% python3 -q
>>> import numpy as np
>>> np.set_printoptions(precision=2, suppress=True, linewidth=160)
>>> other = np.array([[0, 5], [0, 2], [0, -2]])
>>> F = np.tile(other, (2, 3))
>>> F
array([[ 0,  5,  0,  5,  0,  5],
       [ 0,  2,  0,  2,  0,  2],
       [ 0, -2,  0, -2,  0, -2],
       [ 0,  5,  0,  5,  0,  5],
       [ 0,  2,  0,  2,  0,  2],
       [ 0, -2,  0, -2,  0, -2]])
>>> np.linalg.cond(F) > 100
np.True_
>>> np.argsort(-np.linalg.norm(F, axis=0).round(6), kind="stable")[:3]
array([1, 3, 5])
>>> Uu, sigma, vt = np.linalg.svd(F)
>>> sigma.round(2) + 0
array([14.07,  0.  ,  0.  ,  0.  ,  0.  ,  0.  ])
>>> other = Uu[:, :1] @ np.diag(sigma[:1]) @ vt[:1]
>>> round(np.linalg.norm(F - other, 2), 2), np.round(sigma[1], 2)
(np.float64(0.0), np.float64(0.0))
>>> np.linalg.matrix_rank(other)
np.int64(1)
>>> ang = np.radians(90)
>>> R = np.eye(6)
>>> R[5, 5] = R[0, 0] = np.cos(ang)
>>> R[5, 0], R[0, 5] = -np.sin(ang), np.sin(ang)
>>> R.round(2) + 0
array([[ 0.,  0.,  0.,  0.,  0.,  1.],
       [ 0.,  1.,  0.,  0.,  0.,  0.],
       [ 0.,  0.,  1.,  0.,  0.,  0.],
       [ 0.,  0.,  0.,  1.,  0.,  0.],
       [ 0.,  0.,  0.,  0.,  1.,  0.],
       [-1.,  0.,  0.,  0.,  0.,  0.]])
>>> other = F @ R.T
>>> np.round(np.linalg.svd(F, compute_uv=False), 2) + 0, np.round(np.linalg.svd(other, compute_uv=False), 2) + 0
(array([14.07,  0.  ,  0.  ,  0.  ,  0.  ,  0.  ]), array([14.07,  0.  ,  0.  ,  0.  ,  0.  ,  0.  ]))
>>> x = np.array([2, 0, -2, -1, 1, 0])
>>> h1 = np.maximum(F @ x, 0)
>>> np.maximum(F @ x, 0) - np.maximum(-F @ x, 0)
array([-5, -2,  2, -5, -2,  2])
>>> np.maximum(F @ (3 * x), 0)
array([0, 0, 6, 0, 0, 6])
>>> np.tanh(F @ x)
array([-1.  , -0.96,  0.96, -1.  , -0.96,  0.96])
>>> F.T @ h1
array([ 0, -8,  0, -8,  0, -8])
>>> np.flatnonzero(h1 > 1e-9)
array([2, 5])
>>> r = np.linalg.matrix_rank(F)
>>> r
np.int64(1)
>>> N = np.linalg.svd(F)[2][r:].T
>>> np.linalg.matrix_rank(F.T @ F), np.linalg.matrix_rank(F @ F.T)
(np.int64(1), np.int64(1))
>>> N.shape
(6, 5)
>>> np.allclose(F @ N, 0)
True
>>> [int(np.linalg.matrix_rank(np.delete(F, i, axis=0))) for i in range(6)]
[1, 1, 1, 1, 1, 1]
>>> X = np.array([[-5, -5, 0, 0], [-5, 0, 0, 0], [9, 9, 2, 2], [9, 0, 2, 0]])
>>> ev, vecs = np.linalg.eig(X)
>>> np.sort(np.linalg.eigvals(X @ X))
array([ 1.53,  9.55, 10.47, 65.45])
>>> np.sort(np.linalg.eigvals(np.linalg.inv(X)))
array([-0.81, -0.12,  0.31,  0.32])
>>> Q = X.astype(float).copy()
>>> for j in range(4):
...     Q[:, j] -= Q[:, :j] @ (Q[:, :j].T @ Q[:, j])
...     Q[:, j] /= np.linalg.norm(Q[:, j])
... 
>>> np.round(Q.T @ Q, 2) + 0
array([[1., 0., 0., 0.],
       [0., 1., 0., 0.],
       [0., 0., 1., 0.],
       [0., 0., 0., 1.]])
>>> rng = np.random.default_rng(73)
>>> z = rng.permutation(4)
>>> other = X[:, z] * rng.choice([-1, 1], 4)
>>> other
array([[ 0,  5,  0, -5],
       [ 0,  5,  0,  0],
       [-2, -9, -2,  9],
       [-2, -9,  0,  0]])
>>> Uu, _, vt = np.linalg.svd(X.T @ other)
>>> np.round(Uu @ vt, 2) + 0
array([[ 0., -1.,  0.,  0.],
       [ 0.,  0.,  0.,  1.],
       [-1.,  0.,  0.,  0.],
       [ 0.,  0., -1.,  0.]])
>>> np.round(np.linalg.lstsq(X, other)[0], 2) + 0
array([[ 0., -1.,  0.,  0.],
       [ 0.,  0.,  0.,  1.],
       [-1.,  0.,  0.,  0.],
       [ 0.,  0., -1.,  0.]])
>>> z = rng.permutation(4)
>>> z
array([3, 2, 1, 0])
>>> other = X[z][:, z]
>>> np.diag(other)
array([ 0,  2,  0, -5])
>>> print(round(float(np.linalg.det(other)), 2), round(float(np.linalg.det(X[z])), 2))
100.0 100.0
>>> print(np.allclose(other, X))
False
>>> other = np.array([[-1, -2, -1], [1, 2, 2], [-1, 0, 2]])
>>> data = np.block([[np.zeros((3, 3)), other], [other.T, np.zeros((3, 3))]])
>>> data
array([[ 0.,  0.,  0., -1., -2., -1.],
       [ 0.,  0.,  0.,  1.,  2.,  2.],
       [ 0.,  0.,  0., -1.,  0.,  2.],
       [-1.,  1., -1.,  0.,  0.,  0.],
       [-2.,  2.,  0.,  0.,  0.,  0.],
       [-1.,  2.,  2.,  0.,  0.,  0.]])
>>> ev, vecs = np.linalg.eigh(data)
>>> x = np.array([1, 1, -2, -1, 2, 1])
>>> x @ data @ x
np.float64(-10.0)
>>> (np.sign(vecs[:, -1].round(6)) == np.sign(vecs[0, -1].round(6))).astype(int)
array([1, 0, 0, 0, 0, 0])
>>> print(np.round(vecs * np.abs(ev) @ vecs.T, 2) + 0)
[[ 1.77 -1.69  0.04  0.    0.    0.  ]
 [-1.69  2.38  0.68  0.    0.    0.  ]
 [ 0.04  0.68  2.13  0.    0.    0.  ]
 [ 0.    0.    0.    1.28  1.16 -0.11]
 [ 0.    0.    0.    1.16  2.27  1.22]
 [ 0.    0.    0.   -0.11  1.22  2.74]]
>>> m1 = np.loadtxt("data.csv", delimiter=",")
>>> print(m1)
[[3. 1. 1. 1. 1. 1. 1.]
 [1. 3. 1. 1. 1. 1. 1.]
 [1. 1. 3. 1. 1. 1. 1.]
 [1. 1. 1. 3. 1. 1. 1.]
 [1. 1. 1. 1. 3. 1. 1.]
 [1. 1. 1. 1. 1. 3. 1.]
 [1. 1. 1. 1. 1. 1. 3.]]
>>> np.allclose(m1 @ m1.T, m1.T @ m1)
True
>>> np.sort(np.abs(np.fft.fft(m1[0]))), np.sort(np.linalg.svd(m1, compute_uv=False))
(array([2., 2., 2., 2., 2., 2., 9.]), array([2., 2., 2., 2., 2., 2., 9.]))
>>> m1 @ np.ones(7)
array([9., 9., 9., 9., 9., 9., 9.])
>>> ev, vecs = np.linalg.eigh(m1)
>>> np.linalg.eigvalsh(m1 @ m1)
array([ 4.,  4.,  4.,  4.,  4.,  4., 81.])
>>> (ev > 1e-8).sum(), (ev < -1e-8).sum()
(np.int64(7), np.int64(0))
>>> x = np.array([3, 0, 2, 0, 1, 4, 1])
>>> y = m1 @ x
>>> y
array([17., 11., 15., 11., 13., 19., 13.])
>>> print(np.round(np.linalg.solve(m1, y + m1[:, 1]), 2) + 0)
[3. 1. 2. 0. 1. 4. 1.]
>>> feats = np.load("layer4.npy")
>>> print(feats)
[[ 0.81 -0.24 -0.09  0.19 -0.03 -0.22 -0.01]
 [-0.24  0.65 -0.25  0.16 -0.11 -0.26  0.05]
 [-0.09 -0.25  0.45 -0.24 -0.27 -0.01  0.22]
 [ 0.19  0.16 -0.24  0.58 -0.13  0.28  0.15]
 [-0.03 -0.11 -0.27 -0.13  0.87  0.01  0.11]
 [-0.22 -0.26 -0.01  0.28  0.01  0.73 -0.04]
 [-0.01  0.05  0.22  0.15  0.11 -0.04  0.9 ]]
>>> Uu, sigma, vt = np.linalg.svd(feats)
>>> vecs = vt[:(sigma > 1e-8).sum()]
>>> x = feats[2] + -2 * feats[0] + rng.integers(2) * np.eye(7)[4]
>>> x
array([-1.71,  0.24,  0.62, -0.63,  0.8 ,  0.43,  0.23])
>>> print(np.round(np.linalg.norm(x - vecs.T @ vecs @ x), 2))
0.36
>>> vecs.T @ vecs
array([[ 0.81, -0.24, -0.09,  0.19, -0.03, -0.22, -0.01],
       [-0.24,  0.65, -0.25,  0.16, -0.11, -0.26,  0.05],
       [-0.09, -0.25,  0.45, -0.24, -0.27, -0.01,  0.22],
       [ 0.19,  0.16, -0.24,  0.58, -0.13,  0.28,  0.15],
       [-0.03, -0.11, -0.27, -0.13,  0.87,  0.01,  0.11],
       [-0.22, -0.26, -0.01,  0.28,  0.01,  0.73, -0.04],
       [-0.01,  0.05,  0.22,  0.15,  0.11, -0.04,  0.9 ]])
>>> r = np.linalg.matrix_rank(feats)
>>> r
np.int64(5)
>>> N = np.linalg.svd(feats)[2][r:].T
>>> N @ N.T
array([[ 0.19,  0.24,  0.09, -0.19,  0.03,  0.22,  0.01],
       [ 0.24,  0.35,  0.25, -0.16,  0.11,  0.26, -0.05],
       [ 0.09,  0.25,  0.55,  0.24,  0.27,  0.01, -0.22],
       [-0.19, -0.16,  0.24,  0.42,  0.13, -0.28, -0.15],
       [ 0.03,  0.11,  0.27,  0.13,  0.13, -0.01, -0.11],
       [ 0.22,  0.26,  0.01, -0.28, -0.01,  0.27,  0.04],
       [ 0.01, -0.05, -0.22, -0.15, -0.11,  0.04,  0.1 ]])
>>> N.shape
(7, 2)
>>> print(np.round(feats @ N, 2) + 0)
[[0. 0.]
 [0. 0.]
 [0. 0.]
 [0. 0.]
 [0. 0.]
 [0. 0.]
 [0. 0.]]
>>> print([int(np.linalg.matrix_rank(feats[:, :j + 1])) for j in range(7)])
[1, 2, 3, 4, 5, 5, 5]
